% python3 -q
>>> import numpy as np
>>> np.set_printoptions(precision=2, suppress=True, linewidth=160, sign=" ")
>>> data = np.load("x.npy")
>>> data
array([[  1,  -3,   9, -27],
       [  1,  -2,   4,  -8],
       [  1,  -1,   1,  -1],
       [  1,   0,   0,   0],
       [  1,   1,   1,   1]])
>>> np.linalg.matrix_rank(data, rtol=0.1)
np.int64(1)
>>> M = np.load("mat.npy")
>>> M
array([[ 4, -1,  2],
       [ 3, -2,  1],
       [ 2, -3,  0],
       [ 2, -3,  0],
       [ 2, -3,  0],
       [ 2, -3,  0],
       [ 4, -1,  2],
       [ 5,  0,  3]])
>>> # rows and columns are dependent
>>> np.argsort(-np.linalg.norm(M, axis=0).round(6), kind="stable")[:3]
array([ 0,  1,  2])
>>> [round(float(x), 2) for x in np.linalg.svd(M, compute_uv=False)[:3]]
[10.76, 5.13, 0.0]
>>> np.linalg.matrix_rank(M, rtol=0.1)
np.int64(2)
>>> U, s, Vt = np.linalg.svd(M)
>>> vecs = Vt[:(s > 1e-8).sum()]
>>> rng = np.random.default_rng(606712)
>>> x = M[2] + 5 * M[7] + rng.integers(2) * np.eye(3)[0]
>>> x
array([28., -3., 15.])
>>> np.diag(vecs.T @ vecs)
array([ 0.76,  0.89,  0.34])
>>> round(float(np.linalg.norm(x - vecs.T @ vecs @ x)), 2)
0.49
>>> M.shape
(8, 3)
>>> np.count_nonzero(M)
np.int64(19)
>>> M.mean(axis=0)
array([ 3., -2.,  1.])
>>> np.round(np.linalg.norm(M), 2)
np.float64(11.92)
>>> M - M[0]
array([[ 0,  0,  0],
       [-1, -1, -1],
       [-2, -2, -2],
       [-2, -2, -2],
       [-2, -2, -2],
       [-2, -2, -2],
       [ 0,  0,  0],
       [ 1,  1,  1]])
>>> np.linalg.matrix_rank(M)
np.int64(2)
>>> np.round(np.linalg.svd(M, compute_uv=False), 2) + 0
array([ 10.76,   5.13,   0.  ])
>>> M.sum(axis=0)
array([ 24, -16,   8])
>>> np.linalg.lstsq(M[:-1].T, M[-1])[2]
np.int32(2)
>>> np.abs(np.diag(np.linalg.qr(M)[1])) > 1e-9
array([ True,  True, False])
>>> round(float(np.trace(np.linalg.pinv(M) @ M)), 2)
2.0
